$ python3 -q
>>> import numpy as np
>>> from numpy import linalg as LA
>>> np.set_printoptions(precision=3, suppress=True, linewidth=200, legacy="1.25")
>>> A, _ = LA.qr(np.array([[-1.5, 0.4, 1.3, 0.6, 0.3, -1.3, -0.6, 1.8],
...     [0.4, -1.9, -0.6, -1.4, 0.1, 1.0, 0.2, -0.3],
...     [0.1, 2.3, -1.2, 0.5, 1.0, 0.6, 1.7, 2.1],
...     [0.1, -1.0, 0.6, -0.8, 1.2, -0.8, 0.2, -1.2],
...     [0.1, -0.4, 0.3, -1.7, 1.3, 1.0, -1.1, -0.8],
...     [-0.1, -1.2, -0.9, 0.0, -0.9, -0.2, 1.5, 1.3],
...     [-1.1, -0.7, 0.3, 0.8, 1.2, 0.1, -0.6, 1.3],
...     [-1.3, 0.4, 2.0, 0.9, 0.2, 0.4, -1.8, 0.5]]))
>>> A
array([[-0.649,  0.042, -0.053, -0.31 , -0.332, -0.525, -0.088, -0.292],
       [ 0.173, -0.526, -0.187, -0.302, -0.074,  0.314,  0.207, -0.649],
       [ 0.043,  0.664, -0.459, -0.336,  0.256,  0.078,  0.388, -0.106],
       [ 0.043, -0.282,  0.308, -0.111,  0.555, -0.505,  0.496,  0.053],
       [ 0.043, -0.11 ,  0.182, -0.817,  0.01 ,  0.187, -0.231,  0.444],
       [-0.043, -0.349, -0.549,  0.066, -0.352, -0.094,  0.405,  0.523],
       [-0.476, -0.254, -0.408,  0.097,  0.617,  0.184, -0.339,  0.062],
       [-0.562,  0.052,  0.394,  0.08 , -0.072,  0.536,  0.471,  0.075]])
>>> Y = LA.inv(A)
>>> np.round(LA.det(A) * LA.det(Y), 3)
1.0
>>> np.allclose(Y, A.T)
True
>>> mat = np.loadtxt("out18.csv", delimiter=",")
>>> mat
array([[ 0.2  ,  1.8  , -0.7  ],
       [ 0.1  ,  0.3  , -0.8  ],
       [ 0.5  , -0.1  , -0.7  ],
       [-0.6  , -0.8  ,  0.7  ],
       [ 0.183,  1.843, -0.798]])
>>> r0 = np.array([-4, 4, -3])
>>> np.cross(mat[2, :3], mat[0, :3])
array([1.33, 0.21, 0.92])
>>> np.convolve(mat[2], r0)
array([-2. ,  2.4,  0.9, -2.5,  2.1])
>>> np.array([np.convolve(row, r0, "same") for row in mat])
array([[-6.4  ,  9.4  , -8.2  ],
       [-0.8  ,  4.1  , -4.1  ],
       [ 2.4  ,  0.9  , -2.5  ],
       [ 0.8  , -4.2  ,  5.2  ],
       [-6.64 , 10.015, -8.721]])
>>> np.polyval(r0, mat[2])
array([-2.  , -3.44, -7.76])
